$ python3 -q
>>> import numpy as np
>>> np.set_printoptions(precision=3, suppress=True, linewidth=100, floatmode="fixed")
>>> M = np.load("dump.npy")
>>> print(M)
[[-0.537 -0.537 -0.664  0.000 -0.537]
 [ 0.793  0.793  0.894  0.000  0.793]
 [ 0.686  0.686  0.808  0.000  0.686]
 [-0.834 -0.834 -0.922  0.000 -0.834]
 [-0.345 -0.345 -0.446  0.000 -0.345]
 [ 0.537  0.537  0.664  0.000  0.537]
 [ 0.617  0.617  0.744  0.000  0.617]
 [ 0.793  0.793  0.894  0.000  0.793]
 [ 0.617  0.617  0.744  0.000  0.617]
 [-0.235 -0.235 -0.310  0.000 -0.235]
 [-0.894 -0.894 -0.958  0.000 -0.894]
 [ 0.834  0.834  0.922  0.000  0.834]
 [ 0.235  0.235  0.310  0.000  0.235]
 [ 0.947  0.947  0.984  0.000  0.947]
 [-0.235 -0.235 -0.310  0.000 -0.235]
 [-0.994 -0.994 -0.999  0.000 -0.994]
 [ 0.915  0.915  0.969  0.000  0.915]
 [-0.537 -0.537 -0.664  0.000 -0.537]
 [-0.834 -0.834 -0.922  0.000 -0.834]
 [ 0.235  0.235  0.310  0.000  0.235]
 [-0.446 -0.446 -0.565  0.000 -0.446]
 [ 0.744  0.744  0.856  0.000  0.744]
 [-0.793 -0.793 -0.894  0.000 -0.793]]
>>> print(np.linalg.matrix_rank(M, rtol=0.1))
1
>>> print(round(np.linalg.norm(M, 2) / np.linalg.norm(M), 3))
1.0
>>> print(np.linalg.cond(M) > 100)
True
>>> x = np.array([-3, -3, 1, -3, 1])
>>> h = np.maximum(M @ x, 0)
>>> print(np.tanh(M @ x))
[ 0.965 -0.996 -0.989  0.997  0.856 -0.965 -0.982 -0.996 -0.982  0.699  0.998 -0.997 -0.699 -0.999
  0.699  0.999 -0.999  0.965  0.997 -0.699  0.931 -0.994  0.996]
>>> M2 = M / np.sqrt((M ** 2).mean(axis=1, keepdims=True))
>>> print(np.linalg.matrix_rank(M - M.mean(axis=1, keepdims=True)))
2
>>> print(np.linalg.norm(M2, axis=1))
[2.236 2.236 2.236 2.236 2.236 2.236 2.236 2.236 2.236 2.236 2.236 2.236 2.236 2.236 2.236 2.236
 2.236 2.236 2.236 2.236 2.236 2.236 2.236]
>>> print(np.linalg.matrix_rank(M2) == np.linalg.matrix_rank(M))
True
>>> print(M2[7])
[1.082 1.082 1.220 0.000 1.082]
>>> rng = np.random.default_rng(7196)
>>> M2 = M + rng.integers(-2, 3, (23, 2)) @ rng.integers(-2, 3, (2, 5))
>>> print(M2)
[[ 1.463  1.463 -1.664  2.000 -1.537]
 [ 6.793  2.793 -1.106  8.000 -3.207]
 [ 6.686  2.686 -1.192  8.000 -3.314]
 [-6.834 -2.834  1.078 -8.000  3.166]
 [-1.345 -3.345  0.554  0.000 -0.345]
 [ 4.537  0.537 -0.336  6.000 -2.463]
 [-3.383 -3.383  2.744 -4.000  2.617]
 [ 5.793  3.793 -1.106  6.000 -2.207]
 [-0.383 -2.383  1.744  0.000  0.617]
 [ 3.765  3.765 -2.310  4.000 -2.235]
 [ 3.106  3.106 -2.958  4.000 -2.894]
 [-1.166 -5.166  2.922  0.000  0.834]
 [ 3.235  5.235 -1.690  2.000 -0.765]
 [ 6.947  2.947 -1.016  8.000 -3.053]
 [ 2.765  0.765 -1.310  4.000 -2.235]
 [ 2.006  0.006 -1.999  4.000 -2.994]
 [-3.085  0.915  1.969 -6.000  3.915]
 [ 5.463  1.463 -2.664  8.000 -4.537]
 [ 2.166  0.166 -1.922  4.000 -2.834]
 [ 1.235  3.235 -0.690  0.000  0.235]
 [-0.446 -4.446  0.435  2.000 -1.446]
 [-1.256 -5.256  2.856  0.000  0.744]
 [ 1.207 -2.793 -0.894  4.000 -2.793]]
>>> print(M2 - M)
[[ 2.000  2.000 -1.000  2.000 -1.000]
 [ 6.000  2.000 -2.000  8.000 -4.000]
 [ 6.000  2.000 -2.000  8.000 -4.000]
 [-6.000 -2.000  2.000 -8.000  4.000]
 [-1.000 -3.000  1.000  0.000  0.000]
 [ 4.000  0.000 -1.000  6.000 -3.000]
 [-4.000 -4.000  2.000 -4.000  2.000]
 [ 5.000  3.000 -2.000  6.000 -3.000]
 [-1.000 -3.000  1.000  0.000  0.000]
 [ 4.000  4.000 -2.000  4.000 -2.000]
 [ 4.000  4.000 -2.000  4.000 -2.000]
 [-2.000 -6.000  2.000  0.000  0.000]
 [ 3.000  5.000 -2.000  2.000 -1.000]
 [ 6.000  2.000 -2.000  8.000 -4.000]
 [ 3.000  1.000 -1.000  4.000 -2.000]
 [ 3.000  1.000 -1.000  4.000 -2.000]
 [-4.000  0.000  1.000 -6.000  3.000]
 [ 6.000  2.000 -2.000  8.000 -4.000]
 [ 3.000  1.000 -1.000  4.000 -2.000]
 [ 1.000  3.000 -1.000  0.000  0.000]
 [ 0.000 -4.000  1.000  2.000 -1.000]
 [-2.000 -6.000  2.000  0.000  0.000]
 [ 2.000 -2.000  0.000  4.000 -2.000]]
>>> def softmax(z):
...     e = np.exp(z - z.max(axis=-1, keepdims=True))
...     return e / e.sum(axis=-1, keepdims=True)
... 
>>> print(softmax(M).sum(axis=1))
[1.000 1.000 1.000 1.000 1.000 1.000 1.000 1.000 1.000 1.000 1.000 1.000 1.000 1.000 1.000 1.000
 1.000 1.000 1.000 1.000 1.000 1.000 1.000]
>>> print(softmax(M[14]))
[0.193 0.193 0.179 0.244 0.193]
>>> print(softmax(10 * M[14]))
[0.072 0.072 0.034 0.751 0.072]
>>> att = M @ M.T / np.sqrt(5)
>>> print(softmax(att)[14] @ M)
[-0.161 -0.161 -0.179  0.000 -0.161]
>>> M2 = np.array([[3, 0, 1, 2, 2, 3, 0, 2, 0, 3, 3, 0, 2],
...     [1, 1, 3, 3, 2, 3, 0, 0, 1, 3, 2, 1, 0],
...     [2, 0, 0, 1, 3, 2, 1, 3, 1, 3, 1, 2, 1],
...     [2, 3, 1, 3, 0, 0, 1, 2, 2, 2, 3, 0, 1],
...     [0, 3, 0, 3, 2, 2, 0, 3, 0, 1, 0, 1, 3],
...     [2, 1, 0, 1, 3, 0, 2, 2, 1, 0, 3, 3, 0],
...     [2, 0, 1, 2, 2, 2, 1, 0, 1, 3, 3, 2, 2],
...     [1, 1, 2, 2, 3, 2, 3, 2, 1, 3, 1, 2, 3],
...     [3, 1, 0, 3, 0, 0, 2, 3, 3, 1, 3, 0, 2],
...     [0, 2, 3, 0, 1, 1, 2, 2, 0, 3, 1, 1, 0],
...     [1, 0, 0, 3, 1, 1, 3, 2, 1, 3, 2, 1, 2],
...     [1, 1, 2, 0, 1, 2, 2, 3, 3, 0, 0, 0, 0],
...     [0, 2, 0, 0, 3, 3, 3, 0, 0, 3, 0, 0, 0]])
>>> F = np.triu(M2)
>>> print(F)
[[3 0 1 2 2 3 0 2 0 3 3 0 2]
 [0 1 3 3 2 3 0 0 1 3 2 1 0]
 [0 0 0 1 3 2 1 3 1 3 1 2 1]
 [0 0 0 3 0 0 1 2 2 2 3 0 1]
 [0 0 0 0 2 2 0 3 0 1 0 1 3]
 [0 0 0 0 0 0 2 2 1 0 3 3 0]
 [0 0 0 0 0 0 1 0 1 3 3 2 2]
 [0 0 0 0 0 0 0 2 1 3 1 2 3]
 [0 0 0 0 0 0 0 0 3 1 3 0 2]
 [0 0 0 0 0 0 0 0 0 3 1 1 0]
 [0 0 0 0 0 0 0 0 0 0 2 1 2]
 [0 0 0 0 0 0 0 0 0 0 0 0 0]
 [0 0 0 0 0 0 0 0 0 0 0 0 0]]
>>> print(round(float(np.linalg.norm(F, 2) / np.linalg.norm(F)), 3))
0.782
>>> print(np.argsort(-np.linalg.norm(F, axis=0).round(6), kind="stable")[:3])
[ 9 10 12]
>>> U, sig, Vh = np.linalg.svd(F)
>>> evecs = Vh[:(sig > 1e-8).sum()]
>>> x = F[10] + 2 * F[3] + rng.integers(2) * np.eye(13)[8]
>>> print(x)
[0.000 0.000 0.000 6.000 0.000 0.000 2.000 4.000 4.000 4.000 8.000 1.000 4.000]
>>> print(round(np.linalg.norm(x - evecs.T @ evecs @ x), 3))
0.0
>>> print(np.diag(evecs.T @ evecs))
[0.989 0.079 0.631 0.941 0.871 0.684 0.974 0.965 0.974 0.996 0.985 0.910 0.999]
>>> print(np.unique(F.round(6), axis=0).shape)
(12, 13)
>>> try:
...     np.linalg.inv(F)
... except np.linalg.LinAlgError as e:
...     print(e)
... 
Singular matrix
>>> rk = np.linalg.matrix_rank(F)
>>> print(rk)
11
>>> N = np.linalg.svd(F)[2][rk:].T
>>> print([int(np.linalg.matrix_rank(F[:, :j + 1])) for j in range(13)])
[1, 2, 2, 3, 4, 5, 6, 7, 8, 9, 10, 11, 11]
>>> print([int(np.linalg.matrix_rank(np.delete(F, i, axis=0))) for i in range(13)])
[10, 10, 10, 10, 10, 10, 10, 10, 10, 10, 10, 11, 11]
>>> U, sig, Vh = np.linalg.svd(F)
>>> print(np.argmax(sig[:-1] / (sig[1:] + 1e-6)) + 1)
11
>>> M2 = U[:, :11] @ np.diag(sig[:11]) @ Vh[:11]
>>> print(np.linalg.matrix_rank(M2))
11
>>> print(round(np.linalg.norm(F - M2) / np.linalg.norm(F), 3))
0.0
>>> print(np.linalg.matrix_rank(F, rtol=0.05))
9
>>> print(round(np.linalg.norm(F - M2, 2), 3), sig[11])
0.0 0.0
>>> arr = np.load("out19.npy")
>>> print(arr)
[[ 2  1  2  3 -3 -3  3 -1 -2  0  2 -1  1  3 -1]
 [ 1  2  1  2  3 -3 -3  3 -1 -2  0  2 -1  1  3]
 [ 2  1  2  1  2  3 -3 -3  3 -1 -2  0  2 -1  1]
 [ 3  2  1  2  1  2  3 -3 -3  3 -1 -2  0  2 -1]
 [-3  3  2  1  2  1  2  3 -3 -3  3 -1 -2  0  2]
 [-3 -3  3  2  1  2  1  2  3 -3 -3  3 -1 -2  0]
 [ 3 -3 -3  3  2  1  2  1  2  3 -3 -3  3 -1 -2]
 [-1  3 -3 -3  3  2  1  2  1  2  3 -3 -3  3 -1]
 [-2 -1  3 -3 -3  3  2  1  2  1  2  3 -3 -3  3]
 [ 0 -2 -1  3 -3 -3  3  2  1  2  1  2  3 -3 -3]
 [ 2  0 -2 -1  3 -3 -3  3  2  1  2  1  2  3 -3]
 [-1  2  0 -2 -1  3 -3 -3  3  2  1  2  1  2  3]
 [ 1 -1  2  0 -2 -1  3 -3 -3  3  2  1  2  1  2]
 [ 3  1 -1  2  0 -2 -1  3 -3 -3  3  2  1  2  1]
 [-1  3  1 -1  2  0 -2 -1  3 -3 -3  3  2  1  2]]
>>> lab = rng.permutation(15)
>>> M2 = arr[:, lab] * rng.choice([-1, 1], 15)
>>> print(M2)
[[ 1  2  0 -2 -3 -3 -3 -2 -1 -3  2  1  3 -1 -1]
 [-3  1  2  0  3 -3 -1 -1  3 -2  1 -1 -3 -2  2]
 [ 3  2  1  2  3  3  1 -2  1 -1 -3  2 -2 -1  0]
 [ 3  1 -3  1 -3  2 -2 -3 -1 -2  3  0 -1 -2 -2]
 [-3  2  3 -3 -2  1  0  3  2 -1  3 -2 -2 -3 -1]
 [-2  3  3  3 -1  2  2  3  0 -2 -3 -1 -1  3  3]
 [-1 -3 -3  3 -2  1  1 -3 -2 -3 -2  3 -2  3 -3]
 [-2 -3 -2 -3 -1  2 -3  1 -1  3 -1 -3 -3 -3 -3]
 [-1  3 -1 -2 -2  3  3  2  3  3 -2 -3  3  1  3]
 [-2 -1 -2 -1 -3 -3  3  0 -3 -3 -1  3  3  2  2]
 [-3 -2 -1 -2  3 -3 -3 -2 -3  1 -2  2 -3  0  1]
 [ 3  0 -2 -1  3  3 -2  1  3  2 -3  1  1 -2  2]
 [ 3  2 -3 -2 -3 -1 -1 -1  2  0  3  2  2  1  1]
 [-3 -1  3 -3  1 -2 -2 -3  1 -2  3  1  0 -1  2]
 [ 1  1  3  3  2  0 -1  1  2  1 -3  2 -2 -3  3]]
>>> U, _, Vh = np.linalg.svd(arr.T @ M2)
>>> print(lab)
[ 7  2  9 10  6  5 13  0 14  3  8 12  4  1 11]
